>>> import numpy as np
>>> from numpy import linalg as LA
>>> np.set_printoptions(precision=3, suppress=True, linewidth=100)
>>> A2 = np.array([[5, 0], [4, 2]])
>>> F = np.tile(A2, (2, 2))
>>> F
array([[5, 0, 5, 0],
       [4, 2, 4, 2],
       [5, 0, 5, 0],
       [4, 2, 4, 2]])
>>> (F - F.T) / 2
array([[ 0., -2.,  0., -2.],
       [ 2.,  0.,  2.,  0.],
       [ 0., -2.,  0., -2.],
       [ 2.,  0.,  2.,  0.]])
>>> assert F == F.T
Traceback (most recent call last):
  File "<python-input-7>", line 1, in <module>
    assert F == F.T
           ^^^^^^^^
ValueError: The truth value of an array with more than one element is ambiguous. Use a.any() or a.all()
>>> U, sig, Vt = LA.svd(F)
>>> sig.round(3) + 0
array([13.062,  3.062,  0.   ,  0.   ])
>>> A2 = U[:, :2] @ np.diag(sig[:2]) @ Vt[:2]
>>> A2.round(3) + 0
array([[5., 0., 5., 0.],
       [4., 2., 4., 2.],
       [5., 0., 5., 0.],
       [4., 2., 4., 2.]])
>>> round(float(LA.norm(F - A2, 2)), 3), np.round(sig[2], 3)
(0.0, np.float64(0.0))
>>> round(LA.norm(F - A2) / LA.norm(F), 3)
np.float64(0.0)
>>> data = np.array([[1, 0, 0, 0, 0, 0],
...     [2, 1, 0, 0, 0, 0],
...     [3, 2, 1, 0, 0, 0],
...     [2, 2, 1, 1, 0, 0],
...     [3, 0, 1, 3, 1, 0],
...     [2, 1, 2, 2, 2, 1]])
>>> rng = np.random.default_rng(4860)
>>> z = rng.permutation(6)
>>> z
array([5, 2, 1, 4, 0, 3])
>>> A2 = data[z][:, z]
>>> A2
array([[1, 2, 1, 2, 2, 2],
       [0, 1, 2, 0, 3, 0],
       [0, 0, 1, 0, 2, 0],
       [0, 1, 0, 1, 3, 3],
       [0, 0, 0, 0, 1, 0],
       [0, 1, 2, 0, 2, 1]])
>>> np.trace(A2)
np.int64(6)
>>> np.diag(A2)
array([1, 1, 1, 1, 1, 1])
>>> T = np.stack([A2, -2 * A2, A2[::-1]])
>>> LA.matrix_rank(T)
array([6, 6, 6])
>>> T.sum(axis=0)
array([[-1, -1,  1, -2,  0, -1],
       [ 0, -1, -2,  0, -2,  0],
       [ 0,  1, -1,  1,  1,  3],
       [ 0, -1,  1, -1, -1, -3],
       [ 0,  1,  2,  0,  2,  0],
       [ 1,  1, -1,  2,  0,  1]])
>>> (T @ A2.T).shape
(3, 6, 6)
>>> LA.det(T)
array([ 1., 64., -1.])
>>> LA.matrix_rank(T.reshape(3, -1))
np.int64(2)
>>> def softmax(z):
...     e = np.exp(z - z.max(axis=-1, keepdims=True))
...     return e / e.sum(axis=-1, keepdims=True)
... 
>>> softmax(data[2])
array([0.605, 0.223, 0.082, 0.03 , 0.03 , 0.03 ])
>>> np.round(softmax(10 * data[2]), 3) + 0
array([1., 0., 0., 0., 0., 0.])
>>> softmax(data).sum(axis=1)
array([1., 1., 1., 1., 1., 1.])
>>> S = data @ data.T / np.sqrt(6)
>>> softmax(S).round(6).argmax(axis=1)
array([2, 2, 2, 2, 4, 5])
>>> data @ data
array([[ 1,  0,  0,  0,  0,  0],
       [ 4,  1,  0,  0,  0,  0],
       [10,  4,  1,  0,  0,  0],
       [11,  6,  2,  1,  0,  0],
       [15,  8,  5,  6,  1,  0],
       [22, 10,  8, 10,  4,  1]])
>>> np.prod(np.diag(data)), round(LA.det(data), 3)
(np.int64(1), np.float64(1.0))
>>> vec = np.array([2, 2, 1, 2, 2, 1])
>>> target = data @ vec
>>> b, lr = np.zeros(6), 1 / LA.norm(data, 2) ** 2
>>> for i in range(4):
...     b -= lr * data.T @ (data @ b - target)
...     if i % 1 == 0: print(i, round(LA.norm(data @ b - target), 3))
... 
0 2.65
1 2.371
2 2.14
3 1.948
>>> b
array([2.6  , 1.217, 1.448, 1.786, 1.089, 0.422])
>>> A = np.load("out7.npy")
>>> A
array([[0, 0, 1, 0, 0, 1, 1, 1],
       [0, 0, 0, 1, 1, 0, 0, 0],
       [1, 0, 0, 0, 0, 0, 1, 1],
       [0, 1, 0, 0, 0, 0, 0, 0],
       [0, 1, 0, 0, 0, 0, 0, 0],
       [1, 0, 0, 0, 0, 0, 1, 1],
       [1, 0, 1, 0, 0, 1, 0, 1],
       [1, 0, 1, 0, 0, 1, 1, 0]])
>>> np.argwhere(np.triu(A))
array([[0, 2],
       [0, 5],
       [0, 6],
       [0, 7],
       [1, 3],
       [1, 4],
       [2, 6],
       [2, 7],
       [5, 6],
       [5, 7],
       [6, 7]])
>>> A @ A
array([[4, 0, 2, 0, 0, 2, 3, 3],
       [0, 2, 0, 0, 0, 0, 0, 0],
       [2, 0, 3, 0, 0, 3, 2, 2],
       [0, 0, 0, 1, 1, 0, 0, 0],
       [0, 0, 0, 1, 1, 0, 0, 0],
       [2, 0, 3, 0, 0, 3, 2, 2],
       [3, 0, 2, 0, 0, 2, 4, 3],
       [3, 0, 2, 0, 0, 2, 3, 4]])
>>> np.trace(A @ A @ A) // 6
np.int64(7)
>>> Lm = np.diag(A.sum(axis=1)) - A
>>> Lm @ np.ones(8)
array([0., 0., 0., 0., 0., 0., 0., 0.])
>>> Lm
array([[ 4,  0, -1,  0,  0, -1, -1, -1],
       [ 0,  2,  0, -1, -1,  0,  0,  0],
       [-1,  0,  3,  0,  0,  0, -1, -1],
       [ 0, -1,  0,  1,  0,  0,  0,  0],
       [ 0, -1,  0,  0,  1,  0,  0,  0],
       [-1,  0,  0,  0,  0,  3, -1, -1],
       [-1,  0, -1,  0,  0, -1,  4, -1],
       [-1,  0, -1,  0,  0, -1, -1,  4]])
